$ ipython --no-banner

In [1]: import numpy as np

In [2]: from numpy import linalg as LA

In [3]: np.set_printoptions(suppress=True, linewidth=160)

In [4]: W0 = np.array([[-0.1, 0.3, 0.4, -0.9, 0.4, -0.4, -2.0],
   ...:     [-1.0, -0.9, -1.3, 0.3, -0.4, -1.4, 0.0],
   ...:     [1.9, -1.3, 1.7, 0.4, -0.2, -1.1, 0.4]])

In [5]: W0
Out[5]: 
array([[-0.1,  0.3,  0.4, -0.9,  0.4, -0.4, -2. ],
       [-1. , -0.9, -1.3,  0.3, -0.4, -1.4,  0. ],
       [ 1.9, -1.3,  1.7,  0.4, -0.2, -1.1,  0.4]])

In [6]: other = np.array([[2, 2, 0],
   ...:     [0, 0, 2],
   ...:     [0, 2, 0],
   ...:     [2, 1, 0],
   ...:     [0, 2, 1],
   ...:     [2, 1, 2],
   ...:     [1, 0, 1]])

In [7]: np.round(other.T @ W0.T, 3)
Out[7]: 
array([[-4.8, -4.2,  2.8],
       [ 0.1, -6.5,  6.1],
       [-1.8, -5. , -4.6]])

In [8]: np.round(np.einsum("ij->j", W0), 3)
Out[8]: array([ 0.8, -1.9,  0.8, -0.2, -0.2, -2.9, -1.6])

In [9]: np.round(np.einsum("ik,kj->ji", W0, other), 3)
Out[9]: 
array([[-4.8, -4.2,  2.8],
       [ 0.1, -6.5,  6.1],
       [-1.8, -5. , -4.6]])

In [10]: LA.matrix_rank(W0 @ other)
Out[10]: np.int64(3)

In [11]: np.vstack([W0, other.T]).shape
Out[11]: (6, 7)

In [12]: W = np.array([[6, 4, -6, -5, -1],
    ...:     [-8, -8, 3, 1, 7],
    ...:     [-8, 0, -5, -3, 6],
    ...:     [2, -4, 4, 3, -7],
    ...:     [3, -3, -2, -3, -6],
    ...:     [-9, -6, 0, -7, -5],
    ...:     [9, 0, 8, 2, -5]])

In [13]: coef = np.array([-1, 2, 1, 1, 2])

In [14]: hid = np.maximum(W0 @ W + coef, 0)

In [15]: hid.round(3)
Out[15]: 
array([[ 0. ,  4. ,  0. ,  0. , 22.5],
       [22.6, 13.6, 12.8, 20.9,  0. ],
       [20.9, 25.6,  0. ,  0. ,  3.1]])

In [16]: LA.matrix_rank(hid)
Out[16]: np.int64(3)

In [17]: np.round((hid > 0).mean(axis=0), 3)
Out[17]: array([0.667, 1.   , 0.333, 0.333, 0.667])

In [18]: basis = np.array([[4, 0, -2], [-2, 1, -2], [0, -4, -3], [0, -4, -4], [-2, 0, 1]])

In [19]: (hid @ basis).round(6).argmax(axis=1)
Out[19]: array([2, 0, 0])
